% python3 -q
>>> import numpy as np
>>> from numpy import linalg as LA
>>> np.set_printoptions(precision=3, suppress=True, linewidth=200)
>>> basis = np.sign(np.array([[-2, 0], [1, 1]]))
>>> M2 = (np.tril(basis, -1) + np.eye(2)) @ (np.triu(basis, 1) + np.eye(2))
>>> ev = np.array([0, -1])
>>> K = np.rint(M2 * ev @ LA.inv(M2)) + 0
>>> K
array([[ 0.,  0.],
       [ 1., -1.]])
>>> # rows and columns are dependent
>>> np.argsort(-LA.norm(K, axis=0).round(6), kind="stable")[:3]
array([0, 1])
>>> X = np.loadtxt("x.csv", delimiter=",")
>>> X
array([[0.207, 0.089, 0.325, 0.089, 0.207],
       [0.089, 0.038, 0.139, 0.038, 0.089],
       [0.325, 0.139, 0.511, 0.139, 0.325],
       [0.089, 0.038, 0.139, 0.038, 0.089],
       [0.207, 0.089, 0.325, 0.089, 0.207]])
>>> # rank 1
>>> round(LA.eigvals(X).sum().real, 3)
np.float64(1.0)
>>> np.round(np.einsum("ij,ji->", X, X), 3)
np.float64(1.0)
>>> round(LA.det(X[::-1]), 3)
np.float64(-0.0)
>>> round(LA.det(X.T), 3)
np.float64(-0.0)
>>> round(LA.det(2 * X), 3), np.round(LA.det(X), 3)
(np.float64(-0.0), np.float64(-0.0))
>>> F = np.loadtxt("w.csv", delimiter=",")
>>> F
array([[ 2.986,  0.995, -1.978],
       [ 3.045,  1.001, -2.065],
       [ 2.938,  1.028, -1.978],
       [ 3.088,  0.915, -1.915],
       [ 2.907,  1.116, -2.082],
       [ 2.941,  1.094, -1.989],
       [ 2.904,  1.028, -1.935],
       [ 2.933,  1.077, -2.036],
       [ 3.038,  1.064, -1.999],
       [ 3.058,  1.011, -2.063],
       [ 2.993,  1.014, -2.035],
       [ 3.019,  1.079, -2.035],
       [ 2.973,  0.967, -2.057],
       [ 2.983,  0.977, -1.939],
       [-1.012,  3.009, -0.95 ],
       [-1.034,  3.047, -0.991],
       [-0.971,  3.027, -0.966],
       [-1.001,  2.971, -1.091],
       [-0.95 ,  3.025, -1.055],
       [-1.084,  2.957, -1.012],
       [-0.951,  2.941, -0.962],
       [-1.056,  3.021, -0.961],
       [-1.106,  2.973, -1.049],
       [-0.987,  2.998, -0.964],
       [-0.959,  3.011, -1.077],
       [-1.05 ,  3.054, -0.977],
       [-1.081,  2.949, -0.906],
       [-0.921,  3.034, -1.027]])
>>> cov = np.cov(F, rowvar=False)
>>> LA.eigvalsh(cov)[::-1]
array([5.422, 0.003, 0.001])
>>> np.argwhere(np.triu(np.abs(np.corrcoef(F.T)) > 0.8, 1))
array([[0, 1],
       [0, 2],
       [1, 2]])
>>> np.corrcoef(F.T)
array([[ 1.   , -0.999, -0.995],
       [-0.999,  1.   ,  0.992],
       [-0.995,  0.992,  1.   ]])
>>> cov.shape
(3, 3)
>>> cov
array([[ 4.147, -2.048, -1.046],
       [-2.048,  1.013,  0.516],
       [-1.046,  0.516,  0.266]])
